$ python -q
>>> import numpy as np
>>> import numpy.linalg as la
>>> np.set_printoptions(suppress=True, linewidth=120)
>>> M = np.load("layer17.npy")
>>> print(M.round(1) + 0)
[[ 0.9 -0.3  0.1 -0.1]
 [-0.3  0.1  0.   0. ]
 [ 0.1  0.   0.   0. ]
 [-0.1  0.   0.   0. ]]
>>> left, s, VT = la.svd(M, full_matrices=False)
>>> round(np.sqrt((s ** 2).sum()), 1), np.round(la.norm(M), 1)
(np.float64(1.0), np.float64(1.0))
>>> np.allclose(left * s @ VT, M)
True
>>> np.round(np.abs(VT[0]), 1)
array([0.9, 0.3, 0.1, 0.1])
>>> np.round(VT @ VT.T, 1) + 0
array([[1., 0., 0., 0.],
       [0., 1., 0., 0.],
       [0., 0., 1., 0.],
       [0., 0., 0., 1.]])
>>> s.round(1) + 0
array([1., 0., 0., 0.])
>>> left.shape, s.shape, VT.shape
((4, 4), (4,), (4, 4))
>>> np.round(s / s[0], 1) + 0
array([1., 0., 0., 0.])
>>> np.abs(left[:, 0]).round(6).argmax()
np.int64(0)
>>> np.cumsum(s ** 2) / np.sum(s ** 2)
array([1., 1., 1., 1.])
>>> proj = np.triu(np.array([[-1, 2, -1, 2], [-1, -1, -2, 1], [-2, 1, -2, -3], [-2, -2, 1, 1]]), 1) + np.eye(4)
>>> other = proj @ M @ la.inv(proj)
>>> round(float(la.det(other)), 1)
0.0
>>> np.round(np.poly(other), 1) + 0
array([ 1., -1.,  0.,  0.,  0.])
>>> other = M / np.sqrt((M ** 2).mean(axis=1, keepdims=True))
>>> other[3].round(1)
array([-1.9,  0.6, -0.2,  0.2])
>>> la.matrix_rank(other) == la.matrix_rank(M)
np.True_
>>> K = np.array([[-1.0, 0.0, 0.0], [0.0, -3.0, -2.0], [0.0, -1.0, 3.0]])
>>> K
array([[-1.,  0.,  0.],
       [ 0., -3., -2.],
       [ 0., -1.,  3.]])
>>> # 2 groups of indices that never mix
>>> print(np.einsum("ij,ji->", K, K))
23.0
>>> np.einsum("ii->", K)
np.float64(-1.0)
>>> print(np.round(la.det(K.T), 1))
11.0
>>> round(la.det(K[::-1]), 1)
np.float64(-11.0)
>>> np.round(la.eigvals(K).sum().real, 1)
np.float64(-1.0)
>>> np.poly(K)
array([  1.,   1., -11., -11.])
>>> np.round(la.det(2 * K), 1), np.round(la.det(K), 1)
(np.float64(88.0), np.float64(11.0))
>>> other = np.array([[0, -4, 5, 2, -2, -3, 2, -1], [-2, -1, 5, -4, 0, 3, -4, -1]])
>>> arr = other.T @ other
>>> arr
array([[  4,   2, -10,   8,   0,  -6,   8,   2],
       [  2,  17, -25,  -4,   8,   9,  -4,   5],
       [-10, -25,  50, -10, -10,   0, -10, -10],
       [  8,  -4, -10,  20,  -4, -18,  20,   2],
       [  0,   8, -10,  -4,   4,   6,  -4,   2],
       [ -6,   9,   0, -18,   6,  18, -18,   0],
       [  8,  -4, -10,  20,  -4, -18,  20,   2],
       [  2,   5, -10,   2,   2,   0,   2,   2]])
>>> other = arr / np.sqrt((arr ** 2).mean(axis=1, keepdims=True))
>>> print(la.matrix_rank(arr - arr.mean(axis=1, keepdims=True)))
2
>>> other[2].round(1)
array([-0.5, -1.2,  2.3, -0.5, -0.5,  0. , -0.5, -0.5])
>>> np.round(la.norm(other, axis=1), 1)
array([2.8, 2.8, 2.8, 2.8, 2.8, 2.8, 2.8, 2.8])
